>>> import numpy as np
>>> np.set_printoptions(precision=1, suppress=True, linewidth=120, sign=" ")
>>> W0 = np.array([[2, 1, -6], [2, 0, -6], [0, 1, 0]])
>>> W0
array([[ 2,  1, -6],
       [ 2,  0, -6],
       [ 0,  1,  0]])
>>> # rank 2
>>> f, g = W0[2], W0[1]
>>> f @ g
np.int64(0)
>>> pr = (f @ g) / (f @ f) * f
>>> np.linalg.matrix_rank(np.outer(f, g))
np.int64(1)
>>> round(float(np.linalg.norm(f + g) ** 2 + np.linalg.norm(f - g) ** 2), 1)
82.0
>>> W0 @ W0
array([[  6,  -4, -18],
       [  4,  -4, -12],
       [  2,   0,  -6]])
>>> (W0 - W0.T) / 2
array([[ 0. , -0.5, -3. ],
       [ 0.5,  0. , -3.5],
       [ 3. ,  3.5,  0. ]])
>>> round(np.linalg.det(W0), 1)
np.float64(0.0)
>>> mat = np.load("block6.npy")
>>> mat
array([[-0.2, -0.3,  1.3],
       [ 1.5,  0.9, -0.2],
       [ 1.4,  0.6, -0.4],
       [ 0.7, -0.5, -0.5]])
>>> vec = np.array([-2, 3, -2])
>>> h1 = np.maximum(mat @ vec, 0)
>>> np.tanh(mat @ vec)
array([-1. ,  0.1, -0.2, -1. ])
>>> h1
array([ 0. ,  0.1,  0. ,  0. ])
>>> np.round(mat.T @ h1, 1) + 0
array([ 0.2,  0.1,  0. ])
>>> np.maximum(mat @ (3 * vec), 0)
array([ 0. ,  0.3,  0. ,  0. ])
>>> out = np.array([[0, -1], [1, 2]])
>>> Z = np.kron(out, mat)
>>> Z.shape
(8, 6)
>>> Z
array([[-0. , -0. ,  0. ,  0.2,  0.3, -1.3],
       [ 0. ,  0. , -0. , -1.5, -0.9,  0.2],
       [ 0. ,  0. , -0. , -1.4, -0.6,  0.4],
       [ 0. , -0. , -0. , -0.7,  0.5,  0.5],
       [-0.2, -0.3,  1.3, -0.4, -0.6,  2.6],
       [ 1.5,  0.9, -0.2,  3. ,  1.8, -0.4],
       [ 1.4,  0.6, -0.4,  2.8,  1.2, -0.8],
       [ 0.7, -0.5, -0.5,  1.4, -1. , -1. ]])
>>> round(float(np.linalg.norm(Z, 2)), 1), round(float(np.linalg.norm(out, 2) * np.linalg.norm(mat, 2)), 1)
(6.0, 6.0)
>>> f = np.array([3, -1])
>>> np.convolve(Z[3], f)
array([ 0. ,  0. ,  0. , -2.1,  2.2,  1. , -0.5])
>>> np.cross(Z[3, :3], Z[5, :3])
array([ 0.,  0.,  0.])
>>> np.polyval(f, Z[3])
array([-1. , -1. , -1. , -3.1,  0.5,  0.5])
>>> vec = np.array([6, 7, 0])
>>> rhs = mat @ vec
>>> np.round(np.linalg.solve(mat.T @ mat, mat.T @ rhs), 1) + 0
array([ 6.,  7.,  0.])
>>> rng = np.random.default_rng(848312)
>>> rhs = rhs + 0.1 * rng.normal(size=4)
>>> rhs
array([-3.5, 15.1, 12.5,  0.7])
>>> c, *_ = np.linalg.lstsq(mat, rhs)
>>> np.round(np.linalg.norm(rhs - mat @ c), 1)
np.float64(0.1)
>>> out = mat / np.linalg.norm(mat, axis=1, keepdims=True)
>>> gram = out @ out.T
>>> gram
array([[ 1. , -0.3, -0.5, -0.5],
       [-0.3,  1. ,  1. ,  0.4],
       [-0.5,  1. ,  1. ,  0.6],
       [-0.5,  0.4,  0.6,  1. ]])
>>> round(np.degrees(np.arccos(np.clip(gram[3, 2], -1, 1))), 1)
np.float64(55.8)
>>> gram[3]
array([-0.5,  0.4,  0.6,  1. ])
>>> th = np.sort(rng.uniform(-2, 2, 25))
>>> M = np.c_[th, th ** 2, th ** 3] @ np.array([[-1, -3, -3], [0, 1, -2], [-3, -2, -1]])
>>> M
array([[ 16.3,  17.7,   4.2],
       [ 14. ,  15.6,   3.8],
       [ 12.4,  14.2,   3.5],
       [  9.9,  11.9,   3.1],
       [  8.4,  10.5,   2.8],
       [  7. ,   9.1,   2.6],
       [  4. ,   6. ,   2. ],
       [  2.6,   4.4,   1.7],
       [  1.4,   2.7,   1.3],
       [  0.3,   0.8,   0.6],
       [  0.3,   0.7,   0.6],
       [ -0.3,  -0.7,  -0.8],
       [ -0.4,  -0.9,  -1.1],
       [ -0.4,  -0.9,  -1.2],
       [ -0.8,  -1.4,  -1.9],
       [ -1.2,  -1.8,  -2.7],
       [ -1.5,  -2.1,  -3. ],
       [ -2. ,  -2.5,  -3.8],
       [ -8.3,  -6.9,  -9.8],
       [ -8.9,  -7.3, -10.3],
       [ -9.5,  -7.6, -10.8],
       [-15. , -11.1, -14.8],
       [-15.8, -11.6, -15.3],
       [-16. , -11.7, -15.5],
       [-17.1, -12.5, -16.3]])
>>> vec = np.array([0, 0, 1])
>>> np.einsum("ij,j->i", M, vec)
array([  4.2,   3.8,   3.5,   3.1,   2.8,   2.6,   2. ,   1.7,   1.3,   0.6,   0.6,  -0.8,  -1.1,  -1.2,  -1.9,  -2.7,
        -3. ,  -3.8,  -9.8, -10.3, -10.8, -14.8, -15.3, -15.5, -16.3])
>>> (M @ vec).argmax()
np.int64(0)
>>> (M * vec).sum(axis=1)
array([  4.2,   3.8,   3.5,   3.1,   2.8,   2.6,   2. ,   1.7,   1.3,   0.6,   0.6,  -0.8,  -1.1,  -1.2,  -1.9,  -2.7,
        -3. ,  -3.8,  -9.8, -10.3, -10.8, -14.8, -15.3, -15.5, -16.3])
>>> M @ np.eye(3)[0]
array([ 16.3,  14. ,  12.4,   9.9,   8.4,   7. ,   4. ,   2.6,   1.4,   0.3,   0.3,  -0.3,  -0.4,  -0.4,  -0.8,  -1.2,
        -1.5,  -2. ,  -8.3,  -8.9,  -9.5, -15. , -15.8, -16. , -17.1])
>>> np.sign((M @ vec).round(6))
array([ 1.,  1.,  1.,  1.,  1.,  1.,  1.,  1.,  1.,  1.,  1., -1., -1., -1., -1., -1., -1., -1., -1., -1., -1., -1.,
       -1., -1., -1.])
>>> Z = M[[16, 6]].astype(float)
>>> for _ in range(4):
...     lab = np.linalg.norm(M[:, None] - Z, axis=-1).argmin(axis=1)
...     Z = np.array([M[lab == j].mean(axis=0) for j in range(2)])
... 
>>> lab
array([ 1,  1,  1,  1,  1,  1,  1,  1,  1,  0,  0,  0,  0,  0,  0,  0,  0,  0,  0,  0,  0,  0,  0,  0,  0])
>>> Z[1] - Z[0]
array([ 14.5,  15.1,   9.4])
>>> np.bincount(lab)
array([ 16,   9])
>>> np.abs(Z[1] - Z[0]).argmax()
np.int64(1)
>>> P = M @ np.linalg.solve(M.T @ M, M.T)
>>> np.round(np.trace(P), 1)
np.float64(3.0)
>>> np.round(np.diag(P), 1) + 0
array([ 0.3,  0.2,  0.2,  0.1,  0.1,  0.1,  0.1,  0.1,  0.1,  0. ,  0. ,  0. ,  0. ,  0. ,  0.1,  0.1,  0.1,  0.1,
        0.1,  0.1,  0.1,  0.2,  0.2,  0.2,  0.2])
>>> P @ M[:, 2]
array([  4.2,   3.8,   3.5,   3.1,   2.8,   2.6,   2. ,   1.7,   1.3,   0.6,   0.6,  -0.8,  -1.1,  -1.2,  -1.9,  -2.7,
        -3. ,  -3.8,  -9.8, -10.3, -10.8, -14.8, -15.3, -15.5, -16.3])
>>> data = np.array([[15, 6, -6, 15], [5, 2, -2, 5], [15, 6, -6, 15]])
>>> th = np.radians(94)
>>> r_ = np.eye(4)
>>> r_[0, 0] = r_[2, 2] = np.cos(th)
>>> r_[0, 2], r_[2, 0] = -np.sin(th), np.sin(th)
>>> r_
array([[-0.1,  0. , -1. ,  0. ],
       [ 0. ,  1. ,  0. ,  0. ],
       [ 1. ,  0. , -0.1,  0. ],
       [ 0. ,  0. ,  0. ,  1. ]])
>>> out = data @ r_.T
>>> np.round(np.linalg.det(r_), 1), np.round(np.trace(r_), 1)
(np.float64(1.0), np.float64(1.9))
>>> np.round(np.linalg.svd(data, compute_uv=False), 1) + 0, np.round(np.linalg.svd(out, compute_uv=False), 1) + 0
(array([ 33.2,   0. ,   0. ]), array([ 33.2,   0. ,   0. ]))
>>> out = np.array([[0, 2, 2], [0, 2, 2], [0, 1, 1], [2, 1, 2]])
>>> np.einsum("ik,kj->ij", data, out)
array([[ 30,  51,  66],
       [ 10,  17,  22],
       [ 30,  51,  66]])
>>> np.einsum("ij->j", data)
array([ 35,  14, -14,  35])
>>> np.einsum("ik,kj->ji", data, out)
array([[ 30,  10,  30],
       [ 51,  17,  51],
       [ 66,  22,  66]])
>>> data @ out
array([[ 30,  51,  66],
       [ 10,  17,  22],
       [ 30,  51,  66]])
>>> np.vstack([data, out.T]).shape
(6, 4)
>>> out.T @ data.T
array([[ 30,  10,  30],
       [ 51,  17,  51],
       [ 66,  22,  66]])
>>> out = data / np.linalg.norm(data, axis=1, keepdims=True)
>>> gram = out @ out.T
>>> gram
array([[ 1.,  1.,  1.],
       [ 1.,  1.,  1.],
       [ 1.,  1.,  1.]])
>>> (gram - 2 * np.eye(3)).round(6).argmax(axis=1)
array([ 1,  0,  0])
>>> np.linalg.norm(out, axis=1)
array([ 1.,  1.,  1.])
>>> (np.abs(gram) > 0.9).astype(int)
array([[ 1,  1,  1],
       [ 1,  1,  1],
       [ 1,  1,  1]])
>>> gram[2]
array([ 1.,  1.,  1.])
>>> Uu, sigma, Vt = np.linalg.svd(data)
>>> evecs = Vt[:(sigma > 1e-8).sum()]
>>> vec = data[0] + -3 * data[2] + rng.integers(2) * np.eye(4)[1]
>>> vec
array([-30., -12.,  12., -30.])
>>> np.allclose(evecs.T @ evecs @ vec, vec)
True
>>> evecs.T @ evecs
array([[ 0.4,  0.2, -0.2,  0.4],
       [ 0.2,  0.1, -0.1,  0.2],
       [-0.2, -0.1,  0.1, -0.2],
       [ 0.4,  0.2, -0.2,  0.4]])
>>> np.diag(evecs.T @ evecs)
array([ 0.4,  0.1,  0.1,  0.4])
>>> E = np.load("case10.npy")
>>> E.round(1) + 0
array([[  0. , -22.9,   0.8],
       [  0.3,  11.8,  -0.4],
       [  0. ,   3.5,  -1. ],
       [  0. ,   4.1,   0.4],
       [  0.4, -10.5,  -0.7],
       [  0.4, -25.3,  -1.1],
       [  0.1, -23.9,  -2.5],
       [  0.3,   8.3,   1.5],
       [  0.2,  10. ,   1.9],
       [  0. ,  11.3,   0.2],
       [  0. ,  -6.3,  -1.3],
       [ -0.4,  14.5,   4. ],
       [  0. , -15.1,  -1.2],
       [ -0.4, -19.5,  -1.1],
       [  0.4,   2.3,   3. ],
       [ -0.7,  -2.1,   0.6],
       [  0.3,  12.1,   0. ],
       [  0.8,  -8.6,   1.7],
       [  0.7,  -1.9,  -0.5],
       [ -0.5,  14.2,  -2.8],
       [ -0.8,  -0.6,  -2.2],
       [ -0.2,   3.8,  -0.2],
       [ -0.3,  17.4,   0. ],
       [  0.4,   4.1,   1.9]])
>>> # column 1 dominates
>>> lab = E[:, 0] > np.median(E[:, 0])
>>> f = E[lab].mean(axis=0) - E[~lab].mean(axis=0)
>>> (((E - E.mean(axis=0)) @ f > 0) == lab).mean()
np.float64(0.5)
>>> f
array([ 0.6, -1.3,  0.8])
>>> ((E - E.mean(axis=0)) @ f > 0).astype(int)
array([ 1,  0,  0,  0,  1,  1,  1,  0,  0,  0,  1,  0,  1,  1,  0,  1,  0,  1,  1,  0,  0,  0,  0,  0])
>>> cen = (E - E.mean(axis=0)) / E.std(axis=0)
>>> np.argwhere(np.abs(cen) > 2)
array([[ 11,   2],
       [ 20,   0]])
>>> cen.std(axis=0)
array([ 1.,  1.,  1.])
>>> c = np.linalg.lstsq(np.delete(cen, 0, axis=1), cen[:, 0])[0]
>>> np.abs(c).argmax()
np.int64(1)
>>> np.round(1 - np.var(cen[:, 0] - np.delete(cen, 0, axis=1) @ c), 1)
np.float64(0.1)
>>> c
array([-0.3,  0.3])
>>> out = np.c_[E[:, :1] @ np.array([[-3]]), np.array([-6, -6, -6, 0, 0, 0, 5, -4, -2, 9, 1, -1, 1, 0, 7, 4, 7, -5, 9, 6, -1, -1, -1, -3])]
>>> out.round(1) + 0
array([[ 0. , -6. ],
       [-0.8, -6. ],
       [ 0. , -6. ],
       [-0.1,  0. ],
       [-1.3,  0. ],
       [-1.2,  0. ],
       [-0.4,  5. ],
       [-0.8, -4. ],
       [-0.6, -2. ],
       [ 0. ,  9. ],
       [ 0. ,  1. ],
       [ 1.3, -1. ],
       [ 0.1,  1. ],
       [ 1.1,  0. ],
       [-1.1,  7. ],
       [ 2. ,  4. ],
       [-1. ,  7. ],
       [-2.3, -5. ],
       [-2.1,  9. ],
       [ 1.5,  6. ],
       [ 2.4, -1. ],
       [ 0.7, -1. ],
       [ 0.8, -1. ],
       [-1.1, -3. ]])
>>> np.linalg.norm(np.linalg.qr(E)[0].T @ out, axis=0) ** 2 / ((out ** 2).sum(axis=0) + 1e-12)
array([ 1. ,  0.1])
>>> gram = np.cov(E, rowvar=False)
>>> gram
array([[  0.2,  -0.9,   0.2],
       [ -0.9, 170.6,   7.6],
       [  0.2,   7.6,   2.8]])
>>> np.corrcoef(E.T)
array([[ 1. , -0.2,  0.2],
       [-0.2,  1. ,  0.3],
       [ 0.2,  0.3,  1. ]])
>>> E.std(axis=0)
array([  0.4,  12.8,   1.6])
>>> X = np.load("run14.npy")
>>> X
array([[ -2.1,  -8. ,   9.9],
       [ -2.4,  -6.8,  10.5],
       [-11.5,   4.6,   8.2],
       [-11.5,   3.6,   7.9],
       [ -2.6,  -7.3,   9.4],
       [ -9.2,   3.6,   7.1],
       [ -1.5,  -8.3,  10.4],
       [-11.3,   4.8,   8.4],
       [ -3.8,  -5.5,  10.7],
       [ -2.7,  -9.1,  11.1],
       [-10.5,   4.6,   7.5],
       [ -9.8,   5.3,   7. ]])
>>> out = np.array([[-1, 1], [1, 3], [0, 0]])
>>> np.einsum("ij->j", X)
array([-78.9, -18.5, 108.1])
>>> np.linalg.matrix_rank(X @ out)
np.int64(2)
>>> np.einsum("ik,kj->ji", X, out)
array([[ -5.9,  -4.4,  16.1,  15.1,  -4.7,  12.8,  -6.8,  16.1,  -1.7,  -6.4,  15.1,  15.1],
       [-26.1, -22.8,   2.3,  -0.7, -24.5,   1.6, -26.4,   3.1, -20.3, -30. ,   3.3,   6.1]])
>>> out.T @ X.T
array([[ -5.9,  -4.4,  16.1,  15.1,  -4.7,  12.8,  -6.8,  16.1,  -1.7,  -6.4,  15.1,  15.1],
       [-26.1, -22.8,   2.3,  -0.7, -24.5,   1.6, -26.4,   3.1, -20.3, -30. ,   3.3,   6.1]])
>>> np.linalg.matrix_rank(np.vstack([X, out.T]))
np.int64(3)
>>> np.vstack([X, out.T]).shape
(14, 3)
